>>> import numpy as np
>>> np.set_printoptions(suppress=True, linewidth=100)
>>> def rnd(a):
...     return np.round(a, 3) + 0
... 
>>> m1 = np.diag(np.array([-4, 0, 3, 1, -1, -4, 3])) + 3 * np.eye(7, k=1) + 3 * np.eye(7, k=-1)
>>> m1
array([[-4.,  3.,  0.,  0.,  0.,  0.,  0.],
       [ 3.,  0.,  3.,  0.,  0.,  0.,  0.],
       [ 0.,  3.,  3.,  3.,  0.,  0.,  0.],
       [ 0.,  0.,  3.,  1.,  3.,  0.,  0.],
       [ 0.,  0.,  0.,  3., -1.,  3.,  0.],
       [ 0.,  0.,  0.,  0.,  3., -4.,  3.],
       [ 0.,  0.,  0.,  0.,  0.,  3.,  3.]])
>>> np.all(np.linalg.eigvalsh(m1) > 0)
np.False_
>>> [round(float(np.linalg.det(m1[:i, :i])), 2) + 0 for i in range(1, 8)]
[-4.0, -9.0, 9.0, 90.0, -171.0, -126.0, 1161.0]
>>> vec = np.array([0, 0, -1, 0, -1, -2, 2])
>>> y = m1 @ vec
>>> c, lr = np.zeros(7), 1 / np.linalg.norm(m1, 2) ** 2
>>> for i in range(50):
...     c -= lr * m1.T @ (m1 @ c - y)
...     if i % 10 == 0: print(i, round(np.linalg.norm(m1 @ c - y), 3))
... 
0 5.748
10 1.017
20 0.229
30 0.124
40 0.118
>>> rnd(np.linalg.cond(m1))
np.float64(49.753)
>>> data = np.load("layer9.npy")
>>> data
array([[0, 1, 0],
       [1, 0, 0],
       [0, 0, 1]])
>>> rnd(np.linalg.pinv(data))
array([[0., 1., 0.],
       [1., 0., 0.],
       [0., 0., 1.]])
>>> data[:, 2] @ data[:, 1]
np.int64(0)
>>> data @ data.T
array([[1, 0, 0],
       [0, 1, 0],
       [0, 0, 1]])
>>> data - data[0]
array([[ 0,  0,  0],
       [ 1, -1,  0],
       [ 0, -1,  1]])
>>> data.shape
(3, 3)
>>> print(rnd(data.mean(axis=0)))
[0.333 0.333 0.333]
>>> rnd(np.linalg.norm(data))
np.float64(1.732)
>>> data.sum(axis=1)
array([1, 1, 1])
>>> np.unravel_index(np.abs(data).argmax(), data.shape)
(np.int64(0), np.int64(1))
>>> rnd(np.sort(np.abs(np.linalg.eigvals(data)))[::-1])
array([1., 1., 1.])
>>> data.sum(axis=1)
array([1, 1, 1])
>>> data @ np.ones(3)
array([1., 1., 1.])
>>> pr = np.eye(3)[1]
>>> for _ in range(4):
...     pr = pr @ data
...     print(pr.round(3))
... 
[1. 0. 0.]
[0. 1. 0.]
[1. 0. 0.]
[0. 1. 0.]
>>> q = data.astype(float).copy()
>>> for j in range(3):
...     q[:, j] -= q[:, :j] @ (q[:, :j].T @ q[:, j])
...     q[:, j] /= np.linalg.norm(q[:, j])
... 
>>> q
array([[0., 1., 0.],
       [1., 0., 0.],
       [0., 0., 1.]])
>>> q.T @ q
array([[1., 0., 0.],
       [0., 1., 0.],
       [0., 0., 1.]])
>>> w, evecs = np.linalg.eigh(data)
>>> vec = np.array([-6, 7, 6])
>>> rnd(evecs * np.abs(w) @ evecs.T)
array([[1., 0., 0.],
       [0., 1., 0.],
       [0., 0., 1.]])
>>> print(rnd(evecs * np.maximum(w, 0) @ evecs.T))
[[0.5 0.5 0. ]
 [0.5 0.5 0. ]
 [0.  0.  1. ]]
>>> X = np.load("block19.npy")
>>> X
array([[ 4.368,  3.13 , -1.087],
       [-4.644, -0.3  ,  3.149],
       [ 0.136,  3.514, -2.178],
       [-2.326, -0.683,  2.142],
       [ 4.945, -0.639, -2.337],
       [-0.37 , -2.302,  2.504]])
>>> q, evecs = np.linalg.qr(X[:, :2])[0], np.linalg.qr(X[:, 2:])[0]
>>> sig = np.linalg.svd(q.T @ evecs, compute_uv=False)
>>> rnd(np.linalg.norm(q @ q.T - evecs @ evecs.T, 2))
np.float64(1.0)
>>> proj = X @ np.linalg.solve(X.T @ X, X.T)
>>> rnd(np.linalg.eigvalsh(proj))
array([0., 0., 0., 1., 1., 1.])
>>> print(rnd(np.trace(proj)))
3.0
>>> out = np.c_[X[:, :1] @ np.array([[2]]), np.array([1, 3, 0, 5, -5, 3])]
>>> print(out)
[[ 8.736  1.   ]
 [-9.288  3.   ]
 [ 0.272  0.   ]
 [-4.652  5.   ]
 [ 9.89  -5.   ]
 [-0.74   3.   ]]
>>> rnd(np.linalg.lstsq(X, out[:, 0])[0])
array([2., 0., 0.])
>>> rnd(np.linalg.norm(out - X @ np.linalg.lstsq(X, out)[0], axis=0))
array([0.   , 3.034])
>>> print(rnd(np.linalg.norm(np.linalg.qr(X)[0].T @ out, axis=0) ** 2 / ((out ** 2).sum(axis=0) + 1e-12)))
[1.    0.867]
>>> mat = np.loadtxt("m.csv", delimiter=",")
>>> mat
array([[-2.,  0.,  0.,  0.],
       [ 0.,  4.,  1., -2.],
       [ 0., -2.,  0.,  2.],
       [ 0., -4.,  0., -2.]])
>>> def softmax(z):
...     e = np.exp(z - z.max(axis=-1, keepdims=True))
...     return e / e.sum(axis=-1, keepdims=True)
... 
>>> print(rnd(softmax(10 * mat[2])))
[0. 0. 0. 1.]
>>> rnd(softmax(mat[2] + 2))
array([0.105, 0.014, 0.105, 0.776])
>>> S = mat @ mat.T / np.sqrt(4)
>>> softmax(S).round(6).argmax(axis=1)
array([0, 1, 2, 3])
>>> print(rnd(softmax(S + np.triu(np.full(S.shape, -np.inf), 1))))
[[1.    0.    0.    0.   ]
 [0.    1.    0.    0.   ]
 [0.018 0.    0.982 0.   ]
 [0.    0.    0.    1.   ]]
>>> rnd(np.linalg.eigvals(mat))
array([-3.315,  4.513,  0.802, -2.   ])
>>> np.kron(np.eye(2, dtype=int), mat)
array([[-2.,  0.,  0.,  0., -0.,  0.,  0.,  0.],
       [ 0.,  4.,  1., -2.,  0.,  0.,  0., -0.],
       [ 0., -2.,  0.,  2.,  0., -0.,  0.,  0.],
       [ 0., -4.,  0., -2.,  0., -0.,  0., -0.],
       [-0.,  0.,  0.,  0., -2.,  0.,  0.,  0.],
       [ 0.,  0.,  0., -0.,  0.,  4.,  1., -2.],
       [ 0., -0.,  0.,  0.,  0., -2.,  0.,  2.],
       [ 0., -0.,  0., -0.,  0., -4.,  0., -2.]])
>>> rnd(np.linalg.eigvals(mat).sum().real)
np.float64(0.0)
>>> print(rnd(np.linalg.det(2 * mat)), rnd(np.linalg.det(mat)))
384.0 24.0
>>> np.einsum("ij,ji->", mat, mat)
np.float64(36.0)
>>> Uu, sig, Vh = np.linalg.svd(mat, full_matrices=False)
>>> Uu.shape, sig.shape, Vh.shape
((4, 4), (4,), (4, 4))
>>> print((sig > 1e-8).sum())
4
>>> print(rnd(Vh @ Vh.T))
[[1. 0. 0. 0.]
 [0. 1. 0. 0.]
 [0. 0. 1. 0.]
 [0. 0. 0. 1.]]
>>> rnd(Uu.T @ Uu)
array([[1., 0., 0., 0.],
       [0., 1., 0., 0.],
       [0., 0., 1., 0.],
       [0., 0., 0., 1.]])
>>> rnd(np.sqrt((sig ** 2).sum())), rnd(np.linalg.norm(mat))
(np.float64(7.28), np.float64(7.28))
>>> W0 = np.loadtxt("case11.csv", delimiter=",")
>>> W0
array([[ 0.023, -0.016, -0.005],
       [ 0.002,  0.031, -0.048],
       [-0.014,  0.026, -0.01 ],
       [-0.033, -0.005,  0.005],
       [-0.008, -0.015, -0.01 ],
       [ 0.008,  0.004, -0.018],
       [-0.008,  0.006, -0.016],
       [-0.004,  0.006, -0.019],
       [ 0.016, -0.007, -0.017],
       [ 0.008,  0.034, -0.007],
       [ 0.029, -0.015,  0.03 ],
       [-0.026, -0.007,  0.008],
       [-0.006,  0.   , -0.001],
       [ 0.03 ,  0.012, -0.015],
       [ 0.007,  0.017,  0.049],
       [ 0.007,  0.023,  0.015],
       [ 0.006,  0.014,  0.   ],
       [-0.017,  0.001, -0.01 ],
       [-0.037,  0.008, -0.008],
       [ 0.009,  0.011,  0.039]])
>>> out = np.c_[W0[:, :1] @ np.array([[2]]), np.array([-5, -1, -2, 5, 2, 5, -3, -4, 0, 1, -3, 5, 4, -3, -5, 1, 2, 2, -3, 5])]
>>> out
array([[ 0.046, -5.   ],
       [ 0.004, -1.   ],
       [-0.028, -2.   ],
       [-0.066,  5.   ],
       [-0.016,  2.   ],
       [ 0.016,  5.   ],
       [-0.016, -3.   ],
       [-0.008, -4.   ],
       [ 0.032,  0.   ],
       [ 0.016,  1.   ],
       [ 0.058, -3.   ],
       [-0.052,  5.   ],
       [-0.012,  4.   ],
       [ 0.06 , -3.   ],
       [ 0.014, -5.   ],
       [ 0.014,  1.   ],
       [ 0.012,  2.   ],
       [-0.034,  2.   ],
       [-0.074, -3.   ],
       [ 0.018,  5.   ]])
>>> print(np.linalg.matrix_rank(np.c_[W0, out]))
4
>>> rnd(np.linalg.norm(np.linalg.qr(W0)[0].T @ out, axis=0) ** 2 / ((out ** 2).sum(axis=0) + 1e-12))
array([1.   , 0.118])
>>> print(rnd(np.linalg.norm(out - W0 @ np.linalg.lstsq(W0, out)[0], axis=0)))
[ 0.   14.46]
>>> print(np.linalg.matrix_rank(W0))
3
>>> print(np.count_nonzero(W0))
58
>>> rnd(np.linalg.svd(W0, compute_uv=False))
array([0.1  , 0.08 , 0.069])
>>> rnd(W0.sum(axis=1))
array([ 0.002, -0.015,  0.002, -0.033, -0.033, -0.006, -0.018, -0.017, -0.008,  0.035,  0.044,
       -0.025, -0.007,  0.027,  0.073,  0.045,  0.02 , -0.026, -0.037,  0.059])
>>> rnd(W0.sum(axis=0))
array([-0.008,  0.128, -0.038])
>>> rnd(np.diff(W0, axis=0))
array([[-0.021,  0.047, -0.043],
       [-0.016, -0.005,  0.038],
       [-0.019, -0.031,  0.015],
       [ 0.025, -0.01 , -0.015],
       [ 0.016,  0.019, -0.008],
       [-0.016,  0.002,  0.002],
       [ 0.004,  0.   , -0.003],
       [ 0.02 , -0.013,  0.002],
       [-0.008,  0.041,  0.01 ],
       [ 0.021, -0.049,  0.037],
       [-0.055,  0.008, -0.022],
       [ 0.02 ,  0.007, -0.009],
       [ 0.036,  0.012, -0.014],
       [-0.023,  0.005,  0.064],
       [ 0.   ,  0.006, -0.034],
       [-0.001, -0.009, -0.015],
       [-0.023, -0.013, -0.01 ],
       [-0.02 ,  0.007,  0.002],
       [ 0.046,  0.003,  0.047]])
